$ python3 -q
>>> import numpy as np
>>> np.set_printoptions(precision=3, suppress=True, linewidth=100, floatmode="fixed")
>>> rng = np.random.default_rng(56)
>>> J = np.triu(rng.random((11, 11)) < 0.2, 1).astype(int)
>>> J = J + J.T
>>> J
array([[0, 1, 0, 0, 0, 0, 0, 0, 0, 0, 1],
       [1, 0, 1, 0, 0, 0, 1, 0, 0, 0, 0],
       [0, 1, 0, 0, 0, 0, 0, 0, 0, 0, 0],
       [0, 0, 0, 0, 0, 0, 0, 0, 0, 1, 0],
       [0, 0, 0, 0, 0, 0, 0, 0, 0, 0, 0],
       [0, 0, 0, 0, 0, 0, 0, 0, 0, 0, 0],
       [0, 1, 0, 0, 0, 0, 0, 0, 0, 0, 0],
       [0, 0, 0, 0, 0, 0, 0, 0, 0, 0, 1],
       [0, 0, 0, 0, 0, 0, 0, 0, 0, 0, 1],
       [0, 0, 0, 1, 0, 0, 0, 0, 0, 0, 0],
       [1, 0, 0, 0, 0, 0, 0, 1, 1, 0, 0]])
>>> J @ J
array([[2, 0, 1, 0, 0, 0, 1, 1, 1, 0, 0],
       [0, 3, 0, 0, 0, 0, 0, 0, 0, 0, 1],
       [1, 0, 1, 0, 0, 0, 1, 0, 0, 0, 0],
       [0, 0, 0, 1, 0, 0, 0, 0, 0, 0, 0],
       [0, 0, 0, 0, 0, 0, 0, 0, 0, 0, 0],
       [0, 0, 0, 0, 0, 0, 0, 0, 0, 0, 0],
       [1, 0, 1, 0, 0, 0, 1, 0, 0, 0, 0],
       [1, 0, 0, 0, 0, 0, 0, 1, 1, 0, 0],
       [1, 0, 0, 0, 0, 0, 0, 1, 1, 0, 0],
       [0, 0, 0, 0, 0, 0, 0, 0, 0, 1, 0],
       [0, 1, 0, 0, 0, 0, 0, 0, 0, 0, 3]])
>>> np.flatnonzero(np.linalg.matrix_power((J != 0) + (J.T != 0) + np.eye(11), 11)[3])
array([3, 9])
>>> vals, evecs = np.linalg.eigh(J)
>>> x = np.array([2, 3, -1, -1, 3, 1, 1, -2, -2, -2, -3])
>>> np.round(np.linalg.eigvalsh(J[1:, 1:]), 3) + 0
array([-1.414, -1.414, -1.000,  0.000,  0.000,  0.000,  0.000,  1.000,  1.414,  1.414])
>>> np.argsort(-np.linalg.norm(J, axis=0).round(6), kind="stable")[:3]
array([ 1, 10,  0])
>>> np.linalg.cond(J) > 100
np.True_
>>> [round(float(x), 3) for x in np.linalg.svd(J, compute_uv=False)[:3]]
[2.0, 2.0, 1.414]
>>> other = np.array([[2, -1, 1, 0, -1, -1],
...     [2, 2, 2, 0, 0, 2],
...     [2, 0, 0, 1, -2, 0],
...     [1, -2, 1, -2, 1, 1]])
>>> F = np.block([[np.zeros((4, 4)), other], [other.T, np.zeros((6, 6))]])
>>> F
array([[ 0.000,  0.000,  0.000,  0.000,  2.000, -1.000,  1.000,  0.000, -1.000, -1.000],
       [ 0.000,  0.000,  0.000,  0.000,  2.000,  2.000,  2.000,  0.000,  0.000,  2.000],
       [ 0.000,  0.000,  0.000,  0.000,  2.000,  0.000,  0.000,  1.000, -2.000,  0.000],
       [ 0.000,  0.000,  0.000,  0.000,  1.000, -2.000,  1.000, -2.000,  1.000,  1.000],
       [ 2.000,  2.000,  2.000,  1.000,  0.000,  0.000,  0.000,  0.000,  0.000,  0.000],
       [-1.000,  2.000,  0.000, -2.000,  0.000,  0.000,  0.000,  0.000,  0.000,  0.000],
       [ 1.000,  2.000,  0.000,  1.000,  0.000,  0.000,  0.000,  0.000,  0.000,  0.000],
       [ 0.000,  0.000,  1.000, -2.000,  0.000,  0.000,  0.000,  0.000,  0.000,  0.000],
       [-1.000,  0.000, -2.000,  1.000,  0.000,  0.000,  0.000,  0.000,  0.000,  0.000],
       [-1.000,  2.000,  0.000,  1.000,  0.000,  0.000,  0.000,  0.000,  0.000,  0.000]])
>>> vals, evecs = np.linalg.eigh(F)
>>> x = np.array([2, 2, 2, 0, 3, 0, 0, 2, 3, 2])
>>> x @ F @ x
np.float64(52.0)
>>> np.round(np.linalg.eigvalsh(F[1:, 1:]), 3) + 0
array([-4.243, -3.606, -2.449,  0.000,  0.000,  0.000,  2.449,  3.606,  4.243])
